In [1]: import numpy as np

In [2]: np.set_printoptions(suppress=True, linewidth=100)

In [3]: m1 = np.loadtxt("arr.csv", delimiter=",")

In [4]: m1
Out[4]: 
array([[-1.4, -1.5, -0.8,  2.5],
       [-0.7, -0.3,  0.2,  0. ],
       [-1.9,  1.1,  0.6, -2.7],
       [-0.4,  1.1, -1.5, -0.5],
       [-0.4,  1.2,  0.1, -1.3],
       [ 2.2,  0.9, -0.4,  0.7],
       [-1.5,  1.1, -0.5, -1.3],
       [-0.1,  0.9,  0.2, -0.3],
       [-0.8, -1.4, -2.3, -0.2],
       [ 1.1, -0.9, -0.3, -1.6],
       [ 0.5, -1.1,  1.4,  0.7],
       [ 0.2,  0.5,  0.3,  1.1],
       [ 0.2,  1.3,  0.6, -0.9],
       [ 0.7,  1.2, -1. ,  0.3],
       [ 0.4,  0.3,  2.1,  1.5],
       [-0.2, -0.7, -0.8,  1.8],
       [ 0.1,  0.2, -0.8,  0.2],
       [ 1.1, -2.2, -0.5, -1.9],
       [ 3. , -2.5,  5. , -1. ],
       [ 1.8,  1.1, -0.5,  0.2],
       [ 1.6,  1.3,  2. , -0.4],
       [ 0.2,  1.1, -0.6,  1.2],
       [-0.6,  1.1, -1. ,  0.8],
       [-0.2, -0.4,  0.7,  0. ],
       [-1.3, -0.3, -0.2, -0.7],
       [ 0.8, -0.5, -1.1, -0.7],
       [ 1.2, -1.6, -0.3, -0.2],
       [ 1.4, -0.4, -0.8,  0.8],
       [-1. ,  0.1, -0.6, -0.5]])

In [5]: dist = np.linalg.norm(m1[:, None] - m1[None], axis=-1)

In [6]: dist[:5, :5].round(3)
Out[6]: 
array([[0.   , 3.03 , 6.001, 4.153, 4.852],
       [3.03 , 0.   , 3.294, 2.278, 2.01 ],
       [6.001, 3.294, 0.   , 3.391, 2.114],
       [4.153, 2.278, 3.391, 0.   , 1.792],
       [4.852, 2.01 , 2.114, 1.792, 0.   ]])

In [7]: np.linalg.matrix_rank(dist ** 2)
Out[7]: np.int64(6)

In [8]: dist.mean(axis=1).argmax()
Out[8]: np.int64(18)

In [9]: idx = m1[:, 0] > np.median(m1[:, 0])

In [10]: u = m1[idx].mean(axis=0) - m1[~idx].mean(axis=0)

In [11]: np.round((((m1 - m1.mean(axis=0)) @ u > 0) == idx).mean(), 3)
Out[11]: np.float64(0.931)

In [12]: idx.astype(int)
Out[12]: array([0, 0, 0, 0, 0, 1, 0, 0, 0, 1, 1, 0, 0, 1, 1, 0, 0, 1, 1, 1, 1, 0, 0, 0, 0, 1, 1, 1, 0])

In [13]: B = m1 / np.linalg.norm(m1, axis=1, keepdims=True)

In [14]: cov = B @ B.T

In [15]: np.round(np.degrees(np.arccos(np.clip(cov[26, 10], -1, 1))), 3)
Out[15]: np.float64(63.389)

In [16]: cov = np.cov(m1, rowvar=False)

In [17]: np.round(np.linalg.eigvalsh(cov)[::-1], 3)
Out[17]: array([2.468, 1.41 , 1.142, 0.834])

In [18]: round(float(np.corrcoef(m1[:, 2], m1[:, 1])[0, 1]), 3)
Out[18]: -0.178

In [19]: cov.shape
Out[19]: (4, 4)

In [20]: np.round(np.polyfit(m1[:, 2], m1[:, 1], 1), 3)
Out[20]: array([-0.15,  0.02])

In [21]: np.argwhere(np.triu(np.abs(np.corrcoef(m1.T)) > 0.8, 1))
Out[21]: array([], shape=(0, 2), dtype=int64)

In [22]: np.argsort(-m1.std(axis=0).round(6), kind="stable")
Out[22]: array([2, 0, 3, 1])

In [23]: data = np.loadtxt("block17.csv", delimiter=",")

In [24]: data
Out[24]: 
array([[5., 1., 1., 1.],
       [1., 5., 1., 1.],
       [1., 1., 5., 1.],
       [1., 1., 1., 5.]])

In [25]: vec = np.array([8, 3, 2, 6])

In [26]: rhs = data @ vec

In [27]: beta, lr = np.zeros(4), 1 / np.linalg.norm(data, 2) ** 2

In [28]: for i in range(6):
    ...:     beta -= lr * data.T @ (data @ beta - rhs)
    ...:     if i % 2 == 0: print(i, round(np.linalg.norm(data @ beta - rhs), 3))
    ...: 
0 14.309
2 8.049
4 4.527

In [29]: round(np.linalg.cond(data), 3)
Out[29]: np.float64(2.0)

In [30]: np.allclose(data @ data.T, data.T @ data)
Out[30]: True

In [31]: np.sort(np.abs(np.fft.fft(data[0]))), np.round(np.sort(np.linalg.svd(data, compute_uv=False)), 3)
Out[31]: (array([4., 4., 4., 8.]), array([4., 4., 4., 8.]))

In [32]: (data @ data)[0]
Out[32]: array([28., 12., 12., 12.])

In [33]: data @ np.ones(4)
Out[33]: array([8., 8., 8., 8.])

In [34]: np.fft.fft(data[0])
Out[34]: array([8.+0.j, 4.+0.j, 4.+0.j, 4.+0.j])

In [35]: u, g = m1[9], m1[24]

In [36]: np.round(u @ u, 3)
Out[36]: np.float64(4.67)

In [37]: np.round(u @ g, 3)
Out[37]: np.float64(0.02)

In [38]: pr = (u @ g) / (u @ u) * u

In [39]: np.round(g - pr, 3)
Out[39]: array([-1.305, -0.296, -0.199, -0.693])

In [40]: round(float(np.linalg.norm(u + g) ** 2 + np.linalg.norm(u - g) ** 2), 3)
Out[40]: 13.96

In [41]: np.linalg.matrix_rank(np.outer(u, g))
Out[41]: np.int64(1)

In [42]: pr.round(3)
Out[42]: array([ 0.005, -0.004, -0.001, -0.007])

In [43]: mat = np.loadtxt("out14.csv", delimiter=",")

In [44]: mat
Out[44]: 
array([[ 0.943, -0.91 , -0.894, -0.47 ,  0.749,  0.876, -0.523, -0.139],
       [-0.938,  0.898,  0.909,  0.273, -0.804, -0.945,  0.414,  0.01 ],
       [ 0.414, -0.397, -0.235, -0.345,  0.07 , -0.139, -0.273, -0.168],
       [ 0.778, -0.701, -0.744, -0.09 ,  0.623,  0.845, -0.217,  0.04 ],
       [-0.119, -0.09 ,  0.617, -0.824, -0.744, -0.989, -0.578, -0.598],
       [-0.119, -0.04 ,  0.508, -0.696, -0.623, -0.96 , -0.446, -0.47 ],
       [-0.592,  0.414,  0.778, -0.629, -0.789, -0.986, -0.31 , -0.454],
       [-0.991,  0.976,  0.991, -0.168, -0.976, -0.999,  0.327, -0.327],
       [-0.978,  0.954,  0.969,  0.168, -0.92 , -0.991,  0.43 , -0.1  ],
       [ 0.998, -0.997, -0.986, -0.954,  0.872,  0.77 , -0.93 , -0.647],
       [ 0.845, -0.701, -0.933,  0.731,  0.927,  0.999,  0.327,  0.572],
       [ 0.592, -0.53 , -0.508, -0.188,  0.363,  0.493, -0.217, -0.05 ],
       [ 0.744, -0.793,  0.   , -0.947, -0.537, -0.984, -0.834, -0.744],
       [-0.273,  0.139,  0.508, -0.508, -0.558, -0.912, -0.273, -0.336],
       [ 0.726, -0.696, -0.508, -0.565,  0.226, -0.06 , -0.478, -0.282],
       [-0.706,  0.565,  0.808, -0.478, -0.786, -0.979, -0.159, -0.363],
       [ 0.726, -0.67 , -0.617, -0.319,  0.43 ,  0.523, -0.327, -0.11 ],
       [ 0.938, -0.907, -0.876, -0.53 ,  0.706,  0.814, -0.551, -0.188],
       [ 0.979, -0.946, -0.986,  0.485,  0.973,  1.   , -0.06 ,  0.47 ],
       [-0.808,  0.721,  0.808, -0.07 , -0.721, -0.933,  0.139, -0.139],
       [-0.793,  0.778,  0.508,  0.735, -0.129,  0.43 ,  0.617,  0.422],
       [-0.197,  0.197,  0.08 ,  0.217,  0.01 ,  0.178,  0.159,  0.11 ],
       [ 0.901, -0.757, -0.974,  0.887,  0.975,  1.   ,  0.523,  0.74 ],
       [ 0.565, -0.585, -0.159, -0.711, -0.168, -0.744, -0.551, -0.43 ],
       [ 0.943, -0.933, -0.744, -0.894,  0.273, -0.508, -0.808, -0.592],
       [ 0.999, -0.998, -0.998, -0.757,  0.981,  0.998, -0.84 , -0.217],
       [-0.08 ,  0.139, -0.159,  0.43 ,  0.273,  0.686,  0.273,  0.254],
       [-0.592,  0.454,  0.706, -0.405, -0.686, -0.949, -0.139, -0.3  ],
       [ 0.762, -0.818,  0.08 , -0.966, -0.629, -0.993, -0.872, -0.797],
       [-0.446,  0.235,  0.744, -0.744, -0.793, -0.99 , -0.446, -0.537],
       [-0.508,  0.485,  0.31 ,  0.405, -0.11 ,  0.119,  0.327,  0.197],
       [ 0.834, -0.74 , -0.856,  0.226,  0.797,  0.972, -0.06 ,  0.235],
       [ 0.876, -0.869, -0.565, -0.864,  0.07 , -0.686, -0.753, -0.565],
       [ 0.997, -0.997, -0.909, -0.997,  0.11 , -0.977, -0.985, -0.923],
       [ 0.273, -0.235, -0.235, -0.06 ,  0.168,  0.254, -0.08 , -0.01 ],
       [ 0.901, -0.872, -0.778, -0.641,  0.515,  0.43 , -0.592, -0.3  ],
       [-0.706,  0.565,  0.808, -0.478, -0.786, -0.979, -0.159, -0.363]])

In [45]: Ac = (mat - mat.mean(axis=0)) / mat.std(axis=0)

In [46]: np.round(Ac.std(axis=0), 3)
Out[46]: array([1., 1., 1., 1., 1., 1., 1., 1.])

In [47]: np.argwhere(np.abs(Ac) > 2)
Out[47]: 
array([[10,  7],
       [22,  3],
       [22,  7]])

In [48]: beta = np.linalg.lstsq(np.delete(Ac, 5, axis=1), Ac[:, 5])[0]

In [49]: np.abs(beta).argmax()
Out[49]: np.int64(0)

In [50]: round(float(1 - np.var(Ac[:, 5] - np.delete(Ac, 5, axis=1) @ beta)), 3)
Out[50]: 0.974

In [51]: beta.round(3)
Out[51]: array([ 3.142,  2.568,  2.287,  0.3  ,  2.421, -0.44 , -0.101])
